In [1]: import numpy as np

In [2]: import numpy.linalg as la

In [3]: np.set_printoptions(suppress=True, linewidth=120)

In [4]: data = np.loadtxt("layer7.csv", delimiter=",")

In [5]: data
Out[5]: 
array([[  1.,  -4.,  16., -64.],
       [  1.,  -3.,   9., -27.],
       [  1.,  -2.,   4.,  -8.],
       [  1.,  -1.,   1.,  -1.],
       [  1.,   0.,   0.,   0.],
       [  1.,   1.,   1.,   1.],
       [  1.,   2.,   4.,   8.],
       [  1.,   3.,   9.,  27.],
       [  1.,   4.,  16.,  64.],
       [  1.,   5.,  25., 125.]])

In [6]: O, r_ = la.qr(data)

In [7]: np.round(O @ r_, 2) + 0
Out[7]: 
array([[  1.,  -4.,  16., -64.],
       [  1.,  -3.,   9., -27.],
       [  1.,  -2.,   4.,  -8.],
       [  1.,  -1.,   1.,  -1.],
       [  1.,   0.,   0.,   0.],
       [  1.,   1.,   1.,   1.],
       [  1.,   2.,   4.,   8.],
       [  1.,   3.,   9.,  27.],
       [  1.,   4.,  16.,  64.],
       [  1.,   5.,  25., 125.]])

In [8]: np.trace(O @ O.T)
Out[8]: np.float64(4.0)

In [9]: x = np.array([3, 1, 0, 0])

In [10]: y = data @ x

In [11]: np.round(la.solve(data.T @ data, data.T @ y), 2) + 0
Out[11]: array([3., 1., 0., 0.])

In [12]: rng = np.random.default_rng(12855)

In [13]: y = y + 0.05 * rng.normal(size=10)

In [14]: y.round(2)
Out[14]: array([-1.01, -0.01,  0.99,  2.  ,  2.98,  3.97,  5.05,  5.95,  6.98,  7.93])

In [15]: c, *_ = la.lstsq(data, y)

In [16]: c.round(2) + 0
Out[16]: array([2.99, 1.  , 0.  , 0.  ])

In [17]: [round(float(la.norm(la.solve(data.T @ data + lam * np.eye(4), data.T @ y))), 2) for lam in (0, 1, 10, 100)]
Out[17]: [3.16, 2.62, 1.17, 0.26]

In [18]: A = np.loadtxt("w.csv", delimiter=",")

In [19]: A
Out[19]: 
array([[ 1.12,  0.69,  2.51, -0.55,  2.21,  0.49, -1.71, -0.05,  1.48,  1.65,  0.91,  1.64,  0.45],
       [ 2.02, -0.15, -0.78,  2.37,  1.17,  1.24, -0.61, -0.64, -0.76,  0.23, -1.71,  2.31,  1.45],
       [ 1.2 , -1.18, -0.25, -0.04,  1.14, -0.95, -2.69, -0.4 , -2.75, -1.02,  0.93, -0.01,  1.74],
       [-2.28,  2.69,  0.38, -1.41,  0.85, -1.11,  1.19,  0.64,  0.09,  0.07,  0.89,  0.63, -2.33],
       [-0.73,  1.9 ,  3.04,  2.09, -0.86, -0.42,  0.57, -1.41, -1.5 ,  0.83, -0.23,  0.99,  0.25],
       [-0.93,  2.18, -0.29, -1.07,  1.3 , -0.38, -1.14, -1.26, -1.52,  2.1 ,  1.28, -1.45,  1.72],
       [ 1.36, -1.19,  0.43,  0.67,  0.43, -3.21, -0.28, -0.8 , -0.91,  0.44, -1.64,  2.11, -1.32],
       [-3.13,  1.64,  0.72,  0.05, -1.  , -0.06,  1.68, -2.23, -0.81, -1.15, -0.47,  0.41,  0.88],
       [-1.55, -1.76, -0.91,  1.09, -2.14, -2.32, -0.56,  0.13, -0.84, -2.53,  0.29, -0.01,  0.12],
       [-1.01,  0.25,  2.  ,  0.87, -1.46, -0.39,  0.36,  1.95, -0.47, -3.37,  0.82, -0.81, -0.04],
       [ 1.12,  1.22,  1.79,  0.19,  2.26,  1.76,  0.53,  0.23, -1.62,  0.7 , -2.34,  0.51,  1.29],
       [-1.32,  0.27,  0.67,  1.91, -1.28,  0.56,  0.75,  2.75,  0.57,  1.96, -1.84, -1.21,  0.01],
       [ 2.19, -1.55,  0.56, -0.21, -0.46, -1.27,  1.66,  0.79, -1.02,  2.47, -1.59,  0.76, -1.4 ],
       [ 1.59, -0.58, -0.84, -2.03, -0.56, -0.68, -1.11,  2.42,  0.84, -1.17, -1.74,  1.91,  0.85],
       [-0.45, -1.32,  0.35, -0.26, -1.09, -0.3 , -0.3 , -1.08,  0.63,  3.82,  1.43, -1.69,  0.68]])

In [20]: hat = A @ la.solve(A.T @ A, A.T)

In [21]: np.round(hat @ A[:, 10], 2)
Out[21]: array([ 0.91, -1.71,  0.93,  0.89, -0.23,  1.28, -1.64, -0.47,  0.29,  0.82, -2.34, -1.84, -1.59, -1.74,  1.43])

In [22]: np.round(np.diag(hat), 2)
Out[22]: array([0.88, 0.95, 0.87, 0.91, 0.97, 0.95, 0.91, 0.84, 0.58, 0.92, 0.77, 0.92, 0.87, 0.98, 0.68])

In [23]: la.matrix_rank(np.eye(15) - hat)
Out[23]: np.int64(2)

In [24]: round(np.trace(hat), 2)
Out[24]: np.float64(13.0)
